$ ipython --no-banner

In [1]: import numpy as np

In [2]: np.set_printoptions(suppress=True, linewidth=200)

In [3]: K = np.load("run7.npy")

In [4]: K
Out[4]: 
array([[15,  6,  7, -5],
       [ 5, -4,  8,  8],
       [-2,  9,  5,  2],
       [-3,  9,  1,  1]])

In [5]: q, V = np.linalg.qr(K[:, :2])[0], np.linalg.qr(K[:, 2:])[0]

In [6]: sigma = np.linalg.svd(q.T @ V, compute_uv=False)

In [7]: np.round(np.degrees(np.arccos(sigma.clip(0, 1))), 2)
Out[7]: array([ 8.96, 85.56])

In [8]: sigma.round(2)
Out[8]: array([0.99, 0.08])

In [9]: (sigma > 0.9).sum()
Out[9]: np.int64(1)

In [10]: np.round(np.linalg.det(K[::-1]), 2)
Out[10]: np.float64(-3921.0)

In [11]: np.kron(np.eye(2, dtype=int), K)
Out[11]: 
array([[15,  6,  7, -5,  0,  0,  0,  0],
       [ 5, -4,  8,  8,  0,  0,  0,  0],
       [-2,  9,  5,  2,  0,  0,  0,  0],
       [-3,  9,  1,  1,  0,  0,  0,  0],
       [ 0,  0,  0,  0, 15,  6,  7, -5],
       [ 0,  0,  0,  0,  5, -4,  8,  8],
       [ 0,  0,  0,  0, -2,  9,  5,  2],
       [ 0,  0,  0,  0, -3,  9,  1,  1]])

In [12]: other = np.linalg.invert(K)
Traceback (most recent call last):
  Cell In[12], line 1
    other = np.linalg.invert(K)
AttributeError: module 'numpy.linalg' has no attribute 'invert'


In [13]: other = np.linalg.inv(K)

In [14]: np.round(K @ other, 2) + 0
Out[14]: 
array([[1., 0., 0., 0.],
       [0., 1., 0., 0.],
       [0., 0., 1., 0.],
       [0., 0., 0., 1.]])

In [15]: evals, V = np.linalg.eig(K)

In [16]: np.round(K @ V[:, 0] - evals[0] * V[:, 0], 2) + 0
Out[16]: array([0., 0., 0., 0.])

In [17]: round(float(np.prod(evals)), 2)
Out[17]: -3921.0

In [18]: np.round(np.sort(np.linalg.eigvals(K @ K)), 2)
Out[18]: array([  1.87, 164.67, 185.21, 269.25])

In [19]: np.round(np.sort(np.abs(np.linalg.eigvals(K))), 2)
Out[19]: array([ 1.37, 12.83, 13.61, 16.41])

In [20]: (K + K.T) / 2
Out[20]: 
array([[15. ,  5.5,  2.5, -4. ],
       [ 5.5, -4. ,  8.5,  8.5],
       [ 2.5,  8.5,  5. ,  1.5],
       [-4. ,  8.5,  1.5,  1. ]])

In [21]: np.allclose(K, K.T)
Out[21]: False

In [22]: np.round(np.linalg.det(K), 2)
Out[22]: np.float64(-3921.0)

In [23]: np.allclose(K @ K.T, K.T @ K)
Out[23]: False

In [24]: assert K == K.T
Traceback (most recent call last):
  Cell In[24], line 1
    assert K == K.T
ValueError: The truth value of an array with more than one element is ambiguous. Use a.any() or a.all()


In [25]: np.linalg.matrix_power(K, 2)
Out[25]: 
array([[256,  84, 183, -18],
       [ 15, 190,  51, -33],
       [ -1,  15,  85,  94],
       [ -5, -36,  57,  90]])

In [26]: other = np.array([[1, 3, 0, 4, 2, 4, 2],
    ...:     [4, 1, 0, 1, 2, 2, 3],
    ...:     [2, 4, 0, 0, 4, 1, 3],
    ...:     [1, 2, 4, 1, 3, 3, 4],
    ...:     [5, 1, 3, 0, 2, 0, 2],
    ...:     [2, 1, 3, 5, 3, 5, 3],
    ...:     [2, 2, 5, 5, 0, 1, 3]])

In [27]: W0 = np.triu(other)

In [28]: W0
Out[28]: 
array([[1, 3, 0, 4, 2, 4, 2],
       [0, 1, 0, 1, 2, 2, 3],
       [0, 0, 0, 0, 4, 1, 3],
       [0, 0, 0, 1, 3, 3, 4],
       [0, 0, 0, 0, 2, 0, 2],
       [0, 0, 0, 0, 0, 5, 3],
       [0, 0, 0, 0, 0, 0, 3]])

In [29]: rk = np.linalg.matrix_rank(W0)

In [30]: rk
Out[30]: np.int64(6)

In [31]: ns = np.linalg.svd(W0)[2][rk:].T

In [32]: np.round(ns @ ns.T, 2) + 0
Out[32]: 
array([[0., 0., 0., 0., 0., 0., 0.],
       [0., 0., 0., 0., 0., 0., 0.],
       [0., 0., 1., 0., 0., 0., 0.],
       [0., 0., 0., 0., 0., 0., 0.],
       [0., 0., 0., 0., 0., 0., 0.],
       [0., 0., 0., 0., 0., 0., 0.],
       [0., 0., 0., 0., 0., 0., 0.]])

In [33]: np.round(W0 @ ns, 2) + 0
Out[33]: 
array([[0.],
       [0.],
       [0.],
       [0.],
       [0.],
       [0.],
       [0.]])

In [34]: [int(np.linalg.matrix_rank(np.delete(W0, i, axis=0))) for i in range(7)]
Out[34]: [5, 5, 6, 5, 6, 6, 6]

In [35]: other = np.array([[0, 3, 3], [8, 5, 2]])

In [36]: M = np.block([[np.zeros((2, 2)), other], [other.T, np.zeros((3, 3))]])

In [37]: M
Out[37]: 
array([[0., 0., 0., 3., 3.],
       [0., 0., 8., 5., 2.],
       [0., 8., 0., 0., 0.],
       [3., 5., 0., 0., 0.],
       [3., 2., 0., 0., 0.]])

In [38]: left, sigma, VT = np.linalg.svd(M)

In [39]: sigma.round(2) + 0
Out[39]: array([9.92, 9.92, 3.54, 3.54, 0.  ])

In [40]: np.argmax(sigma[:-1] / (sigma[1:] + 1e-6)) + 1
Out[40]: np.int64(4)

In [41]: other = left[:, :4] @ np.diag(sigma[:4]) @ VT[:4]

In [42]: other.round(2) + 0
Out[42]: 
array([[0., 0., 0., 3., 3.],
       [0., 0., 8., 5., 2.],
       [0., 8., 0., 0., 0.],
       [3., 5., 0., 0., 0.],
       [3., 2., 0., 0., 0.]])

In [43]: np.linalg.matrix_rank(other)
Out[43]: np.int64(4)

In [44]: np.round(np.abs(M - other).max(), 2)
Out[44]: np.float64(0.0)

In [45]: data = np.load("mat.npy")

In [46]: data
Out[46]: 
array([[ 5, -4,  0,  5, -4,  3],
       [ 0,  1,  5,  1,  1, -1],
       [ 0,  0,  4,  0, -5, -3],
       [ 0,  0,  0, -1,  4, -3],
       [ 0,  0,  0,  0,  0, -1],
       [ 0,  0,  0,  0,  0, -4]])

In [47]: blk = np.stack([data, -2 * data, data[::-1]])

In [48]: np.round(np.linalg.norm(blk, axis=(1, 2)), 2)
Out[48]: array([14.59, 29.19, 14.59])

In [49]: np.linalg.matrix_rank(blk)
Out[49]: array([5, 5, 5])

In [50]: np.einsum("bij,cij->bc", blk, blk)
Out[50]: 
array([[ 213, -426,  -44],
       [-426,  852,   88],
       [ -44,   88,  213]])
